$ python -q
>>> import numpy as np
>>> from numpy import linalg as LA
>>> np.set_printoptions(precision=1, suppress=True, linewidth=100)
>>> rnd = lambda a: np.round(a, 1) + 0
>>> X = np.load("sample14.npy")
>>> X
array([[ 4.2,  5.2, -0.7, -6.6, -6. ,  6.3,  8.8,  6.9, -2.5,  3. , -6.9, -6.9,  0. ,  6.6],
       [ 4. ,  4.6, -1.2, -6.1, -6. ,  6.3,  9.1,  6.9, -3. ,  3.1, -7.3, -7.1, -0.2,  6.9],
       [ 4.5,  5.6, -0.7, -6.2, -6.1,  5.4,  9.1,  7.1, -2.9,  3.3, -7.1, -7.1,  1. ,  6.1],
       [ 3.9,  4.8, -0.7, -6.1, -6.5,  6.1,  8.6,  6.6, -3.2,  2.9, -7. , -7. ,  0.1,  6.8],
       [ 4.8,  5.3, -0.8, -5.8, -6. ,  5.4,  9.2,  7.4, -3.5,  3.2, -6.8, -7. , -0.3,  6.5],
       [ 4.1,  5.2, -0.8, -6.1, -5.7,  5.6,  9.3,  7.2, -3.1,  3.3, -6.8, -7.1, -0.3,  6.9],
       [ 4. ,  4.4, -1.4, -6.1, -5.5,  6.3,  8.7,  6.7, -2.8,  3.3, -6.6, -7.1,  0.6,  7.1],
       [ 4.2,  4.8, -0.1, -5.8, -5.7,  5.5,  8.7,  6.7, -2.9,  3.1, -6.8, -6.6, -0.4,  6.9],
       [ 4.5,  5.1, -0.8, -5.7, -6.4,  6.3,  8.5,  7.7, -3.1,  2.8, -7.1, -6.9, -0.6,  7.1],
       [ 3.6,  4.9, -1.3, -6. , -5.8,  5.8,  8.7,  6.8, -3. ,  3.1, -7.1, -6.7,  0.1,  7.2],
       [ 3.9,  5.2, -1.1, -5.8, -6.1,  6.3,  9.1,  7.3, -2.8,  3.2, -7.2, -6.8, -0.3,  7. ],
       [-5.3,  3.2,  1.7,  8.7,  8.9,  9.2, -5.5,  0.7,  3.9,  9.3, -8.6,  7.7,  4.6, -5. ],
       [-5.8,  3.4,  2. ,  9. ,  9. ,  9.4, -5.2,  1.5,  4.3,  8.9, -8.3,  7.9,  4. , -5.3],
       [-5.2,  2.9,  2.1,  9. ,  9. ,  9.5, -5.2,  0.8,  4.2,  9.3, -7.8,  7.9,  3.7, -5. ],
       [-4.4,  3.1,  2.2,  8.9,  9.1,  9. , -5. ,  1. ,  4.1,  8.9, -7.4,  7.8,  4.2, -4.9],
       [-4.7,  2.8,  2.1,  9.2,  9.2,  8.7, -4.4,  0.6,  3.5,  9.1, -7.7,  7.8,  3.7, -4.9],
       [-5. ,  2.8,  1.8,  8.8,  8.9,  9.4, -4.7,  1.3,  3.7,  9.2, -7.6,  8.2,  3.3, -4.9],
       [-5.3,  3. ,  2.4,  8.5,  8.7,  8.5, -5.3,  0.7,  4.4,  9.4, -8.1,  8. ,  3.9, -5.5],
       [-4.8,  2.9,  1.7,  8.5,  8.9,  8.9, -4.9,  0.9,  4.4,  9.4, -7.6,  8.4,  3.8, -4.6],
       [-5.2,  2.6,  1.8,  9.6,  8.9,  9.1, -4.9,  1. ,  4.4,  8.5, -7.7,  8.1,  3.5, -5. ],
       [-5.1,  3.1,  2.1,  9. ,  8.4,  9.2, -4.9,  0.7,  4.6,  8.7, -8.2,  8.4,  4.2, -4.7],
       [-5.3,  2.6,  2.4,  9.6,  9. ,  9.3, -5.5,  1.1,  4.2,  8.9, -7.6,  7.5,  4.1, -4.7],
       [ 6.3, -6.9,  5.9,  0.5,  9.2, -5.8,  7.5, -5.9, -9.1,  5.9,  9.4,  4.8,  6.4,  8.1],
       [ 6.1, -5.9,  6. , -0.1,  8.6, -6.6,  7.2, -6. , -9.5,  6.4,  8.9,  4.2,  5.8,  8.1],
       [ 6.2, -5.7,  5.4, -0.7,  9.2, -5.7,  6.6, -6. , -9.3,  6.5,  8.7,  4. ,  6.1,  7.8],
       [ 6.1, -5.9,  5.7,  0.2,  8.9, -6.4,  7. , -6.1, -9. ,  6.3,  9.2,  4.2,  6.1,  7.9],
       [ 5.7, -5.9,  6.4, -0.1,  9.1, -5.9,  7.1, -6.2, -8.9,  5.8,  9. ,  3.9,  5.9,  8.7],
       [ 5.1, -6. ,  5.7, -0.7,  9. , -5.8,  7.2, -6.3, -8.8,  6. ,  9.3,  4.2,  5.7,  7.7],
       [ 6.2, -6.7,  6.1,  0.5,  8.5, -6.3,  7.2, -6. , -9.1,  5.7,  8.9,  3.6,  6.4,  7.9],
       [ 6.3, -5.8,  6.2,  0.3,  8.9, -5.7,  6.8, -6. , -9.1,  6.2,  9.3,  3.7,  5.7,  7.7],
       [ 6.2, -6. ,  6.4,  0.3,  9.2, -6. ,  7.3, -6.3, -9.3,  6.2,  8.6,  3.9,  6.1,  8.3],
       [ 5.5, -5.2,  6.5,  0. ,  8.9, -6.1,  7.5, -5.6, -9.3,  6.2,  8.9,  3.7,  6.4,  8. ],
       [ 6.2, -5.5,  5.9, -0.5,  9.2, -6.1,  6.8, -5.8, -9. ,  6.3,  9.4,  4.4,  5.9,  7.4]])
>>> z = X[:, 9] > np.median(X[:, 9])
>>> r0 = X[z].mean(axis=0) - X[~z].mean(axis=0)
>>> rnd(r0)
array([ -6.9,  -0.1,   1.2,  10.2,   9.1,   3.7, -10.1,  -2.9,   5.9,   4.1,  -2.6,   9.7,   2.1,
        -8.9])
>>> np.argsort(-np.abs(r0).round(6), kind="stable")
array([ 3,  6, 11,  4, 13,  0,  8,  9,  5,  7, 10, 12,  2,  1])
>>> ((X - X.mean(axis=0)) @ r0 > 0).astype(int)
array([0, 0, 0, 0, 0, 0, 0, 0, 0, 0, 0, 1, 1, 1, 1, 1, 1, 1, 1, 1, 1, 1, 0, 0, 0, 0, 0, 0, 0, 0, 0,
       0, 0])
>>> feats = np.load("layer10.npy")
>>> feats
array([[ 0,  0,  0,  0,  0,  0,  0,  0,  0,  0,  0,  0],
       [ 3,  3, -6, -3,  3,  0,  6,  6,  6,  3, -3, -3],
       [ 1,  1, -2, -1,  1,  0,  2,  2,  2,  1, -1, -1],
       [-1, -1,  2,  1, -1,  0, -2, -2, -2, -1,  1,  1],
       [ 3,  3, -6, -3,  3,  0,  6,  6,  6,  3, -3, -3],
       [ 1,  1, -2, -1,  1,  0,  2,  2,  2,  1, -1, -1],
       [-3, -3,  6,  3, -3,  0, -6, -6, -6, -3,  3,  3],
       [-3, -3,  6,  3, -3,  0, -6, -6, -6, -3,  3,  3],
       [-1, -1,  2,  1, -1,  0, -2, -2, -2, -1,  1,  1],
       [ 1,  1, -2, -1,  1,  0,  2,  2,  2,  1, -1, -1],
       [-3, -3,  6,  3, -3,  0, -6, -6, -6, -3,  3,  3],
       [ 3,  3, -6, -3,  3,  0,  6,  6,  6,  3, -3, -3]])
>>> left, sigma, VT = LA.svd(feats)
>>> np.argmax(sigma[:-1] / (sigma[1:] + 1e-6)) + 1
np.int64(1)
>>> Y = left[:, :1] @ np.diag(sigma[:1]) @ VT[:1]
>>> rnd(LA.norm(feats - Y, 2)), rnd(sigma[1])
(np.float64(0.0), np.float64(0.0))
>>> left, sigma, VT = LA.svd(feats)
>>> evecs = VT[:(sigma > 1e-8).sum()]
>>> rng = np.random.default_rng(83)
>>> x = feats[5] + -3 * feats[9] + rng.integers(2) * np.eye(12)[3]
>>> x
array([-2., -2.,  4.,  3., -2.,  0., -4., -4., -4., -2.,  2.,  2.])
>>> rnd(LA.norm(x - evecs.T @ evecs @ x))
np.float64(1.0)
>>> rnd(np.diag(evecs.T @ evecs))
array([0. , 0. , 0.2, 0. , 0. , 0. , 0.2, 0.2, 0.2, 0. , 0. , 0. ])
>>> W2 = np.sign(np.array([[-1, 3, -3, -1], [2, 3, 2, 3], [-3, 3, 1, -3], [1, -1, -2, -1]]))
>>> Y = (np.tril(W2, -1) + np.eye(4)) @ (np.triu(W2, 1) + np.eye(4))
>>> ev = np.array([0, 2, 5, 3])
>>> A = np.rint(Y * ev @ LA.inv(Y)) + 0
>>> A
array([[-16.,   9., -19., -12.],
       [-12.,   8., -12.,  -8.],
       [ 30., -15.,  33.,  18.],
       [-30.,  15., -30., -15.]])
>>> z = rng.permutation(4)
>>> z
array([2, 0, 1, 3])
>>> Y = A[z][:, z]
>>> rnd(LA.det(Y)), rnd(LA.det(A[z]))
(np.float64(0.0), np.float64(0.0))
>>> left, sigma, VT = LA.svd(A)
>>> np.argmax(sigma[:-1] / (sigma[1:] + 1e-6)) + 1
np.int64(3)
>>> Y = left[:, :3] @ np.diag(sigma[:3]) @ VT[:3]
>>> rnd(Y)
array([[-16.,   9., -19., -12.],
       [-12.,   8., -12.,  -8.],
       [ 30., -15.,  33.,  18.],
       [-30.,  15., -30., -15.]])
>>> rnd(LA.norm(A - Y, 2)), rnd(sigma[3])
(np.float64(0.0), np.float64(0.0))
>>> th = np.radians(90)
>>> Rm = np.eye(4)
>>> Rm[0, 0] = Rm[3, 3] = np.cos(th)
>>> Rm[0, 3], Rm[3, 0] = -np.sin(th), np.sin(th)
>>> rnd(Rm)
array([[ 0.,  0.,  0., -1.],
       [ 0.,  1.,  0.,  0.],
       [ 0.,  0.,  1.,  0.],
       [ 1.,  0.,  0.,  0.]])
>>> Y = A @ Rm.T
>>> rnd(Y)
array([[ 12.,   9., -19., -16.],
       [  8.,   8., -12., -12.],
       [-18., -15.,  33.,  30.],
       [ 15.,  15., -30., -30.]])
>>> np.allclose(A @ A.T, Y @ Y.T)
True
>>> cov = A.T @ A
>>> cov
array([[ 2200., -1140.,  2338.,  1278.],
       [-1140.,   595., -1212.,  -667.],
       [ 2338., -1212.,  2494.,  1368.],
       [ 1278.,  -667.,  1368.,   757.]])
>>> LA.matrix_rank(cov)
np.int64(3)
>>> np.diag(cov)
array([2200.,  595., 2494.,  757.])
>>> rnd(LA.eigvalsh(cov)[::-1])
array([6029.6,   11.3,    5.1,    0. ])
>>> m1 = np.load("a.npy")
>>> m1
array([[ 0, -1,  2, -2,  1, -1, -2,  1,  1,  1,  1,  2,  1,  1,  1,  0],
       [ 0,  2,  2,  1, -2, -1, -2,  0,  0, -1,  0,  2, -1,  1,  1,  0],
       [ 2, -2, -2, -2,  2,  0, -1,  2,  2,  2,  2, -2,  1,  2, -2, -2],
       [ 1, -1, -1, -2,  0, -2,  1,  2, -2,  2,  2,  2,  2, -1, -2,  0],
       [ 1, -2,  2, -1,  0,  0,  2, -1, -2,  2, -2,  2,  1, -2,  2, -1],
       [ 0, -1, -2,  1, -1, -2,  0, -1,  1, -2, -1, -2, -2,  0,  1, -2],
       [ 0,  1, -2,  1, -1,  1,  0, -2, -2, -2, -1,  0, -2,  1,  2, -1],
       [ 0, -1,  1, -2, -2,  1, -1, -1,  0, -2, -2,  0,  0, -1,  2, -1],
       [ 1,  0,  1, -2,  0,  2, -1, -2,  1,  2,  2,  0,  0, -2, -2,  1],
       [ 2,  2, -2,  2,  2,  0, -1,  0,  2,  1, -2,  0, -2, -1, -1, -1],
       [ 1,  2, -2,  2, -1,  1,  1,  2,  0, -1,  1,  2, -1,  2,  0, -1],
       [ 2, -2, -2,  1, -2,  1,  1,  0, -2,  1, -1,  0, -2, -2, -2, -2],
       [ 2,  1,  0,  0,  1,  2, -2,  1, -1, -2, -1,  0,  2,  1,  1,  1],
       [ 1,  1,  1,  0,  1, -1, -1,  0, -1,  1,  2, -1,  2, -1,  1, -1],
       [-1,  1, -2,  0, -2,  0,  0,  0,  2, -2, -1,  1,  0,  2, -2, -1],
       [-1, -2, -1,  2, -1,  2,  1, -1,  1,  0,  2,  1,  0, -2, -1,  1]])
>>> r0, r1 = m1[15], m1[14]
>>> r0 @ r1
np.int64(1)
>>> r0 @ r0
np.int64(29)
>>> p = (r0 @ r1) / (r0 @ r0) * r0
>>> rnd((r1 - p) @ r0)
np.float64(0.0)
